$ python3 -q
>>> import numpy as np
>>> from numpy import linalg as LA
>>> np.set_printoptions(precision=2, suppress=True, linewidth=140)
>>> W0 = np.array([[2, -1, 1, 2, 2, 1, 2, -1, -1],
...     [0, 1, 2, 1, -2, -2, -2, 1, -2],
...     [2, -1, 2, 0, 1, 0, -1, 2, 0],
...     [-2, 2, 2, -1, 1, 0, 2, 1, 0],
...     [2, -1, 2, 2, 0, 2, -1, 1, 2],
...     [1, 1, 1, 0, -2, 2, -2, 0, -2],
...     [0, -2, 1, -2, 0, -2, 1, 0, -2],
...     [2, -2, 2, 0, -2, 0, 0, -1, 1]])
>>> print(W0)
[[ 2 -1  1  2  2  1  2 -1 -1]
 [ 0  1  2  1 -2 -2 -2  1 -2]
 [ 2 -1  2  0  1  0 -1  2  0]
 [-2  2  2 -1  1  0  2  1  0]
 [ 2 -1  2  2  0  2 -1  1  2]
 [ 1  1  1  0 -2  2 -2  0 -2]
 [ 0 -2  1 -2  0 -2  1  0 -2]
 [ 2 -2  2  0 -2  0  0 -1  1]]
>>> print(W0 - W0[0])
[[ 0  0  0  0  0  0  0  0  0]
 [-2  2  1 -1 -4 -3 -4  2 -1]
 [ 0  0  1 -2 -1 -1 -3  3  1]
 [-4  3  1 -3 -1 -1  0  2  1]
 [ 0  0  1  0 -2  1 -3  2  3]
 [-1  2  0 -2 -4  1 -4  1 -1]
 [-2 -1  0 -4 -2 -3 -1  1 -1]
 [ 0 -1  1 -2 -4 -1 -2  0  2]]
>>> print(W0.mean(axis=0))
[ 0.88 -0.38  1.62  0.25 -0.25  0.12 -0.12  0.38 -0.5 ]
>>> print(LA.matrix_rank(W0))
8
>>> print(W0.sum(axis=0))
[ 7 -3 13  2 -2  1 -1  3 -4]
>>> print(W0.sum(axis=1))
[ 7 -3  5  5  9 -1 -6  0]
>>> A2 = np.array([[-1, -1],
...     [2, -2],
...     [-1, -2],
...     [-2, 0],
...     [-1, 3],
...     [-1, -1],
...     [0, 2],
...     [0, -1],
...     [-2, 1]])
>>> print(W0 @ A2)
[[-10   7]
 [  6 -17]
 [ -7  -5]
 [  5   0]
 [-16  -7]
 [  4 -19]
 [  5   4]
 [ -8  -6]]
>>> print(LA.matrix_rank(W0 @ A2))
2
>>> print(A2.T @ W0.T)
[[-10   6  -7   5 -16   4   5  -8]
 [  7 -17  -5   0  -7 -19   4  -6]]
>>> print(np.einsum("ik,kj->ji", W0, A2))
[[-10   6  -7   5 -16   4   5  -8]
 [  7 -17  -5   0  -7 -19   4  -6]]
>>> f = np.array([3, 1])
>>> print(np.convolve(W0[6], f))
[ 0 -6  1 -5 -2 -6  1  1 -6 -2]
>>> print(np.correlate(W0[6], W0[2], "full"))
[  0   0  -4   4  -5   0  -3  -2   3 -15   7  -8   2  -5  -2   2  -4]
>>> print(np.cross(W0[6, :3], W0[2, :3]))
[-3  2  4]
>>> A = np.load("test2.npy")
>>> print(A)
[[ 1.25  1.88 -0.89  0.71 -0.09 -1.31 -0.49  0.82]
 [-0.31  0.37 -2.49 -0.65  0.14  1.35 -0.21 -0.47]
 [ 0.94  0.4   0.12 -1.44  0.56  0.19  2.22  0.75]
 [-0.78  0.61 -0.15 -0.23  1.18 -1.47  0.59 -2.02]
 [-1.72 -0.23 -0.45 -1.31 -0.35 -1.33 -0.34  1.44]
 [-0.16  0.08  0.34  0.1   2.62  0.53 -0.92  0.92]
 [-0.94 -0.51 -0.81  2.04  0.29 -0.11  1.54  0.74]
 [ 1.41 -2.12 -0.99 -0.17  0.45 -1.12 -0.25 -0.1 ]]
>>> print(np.round(np.abs(LA.eigvals(A)).max(), 2))
3.0
>>> print(np.allclose(A @ A.T, A.T @ A))
True
>>> print(round(float(LA.det(A)), 2))
-6561.0
>>> A2 = np.array([[0, 0, 1],
...     [0, 3, 1],
...     [2, 1, 1],
...     [3, 2, 2],
...     [3, 0, 0],
...     [3, 2, 3],
...     [2, 2, 0],
...     [3, 1, 1]])
>>> print(np.vstack([A, A2.T]).shape)
(11, 8)
>>> print(np.einsum("ij,ij->i", A, A))
[9. 9. 9. 9. 9. 9. 9. 9.]
>>> f = np.array([1, -1, 0])
>>> print(np.polyval(f, A[5]))
[ 0.18 -0.07 -0.22 -0.09  4.25 -0.25  1.77 -0.07]
>>> print(np.convolve(A[5], f))
[-0.16  0.23  0.26 -0.24  2.52 -2.09 -1.45  1.84 -0.92  0.  ]
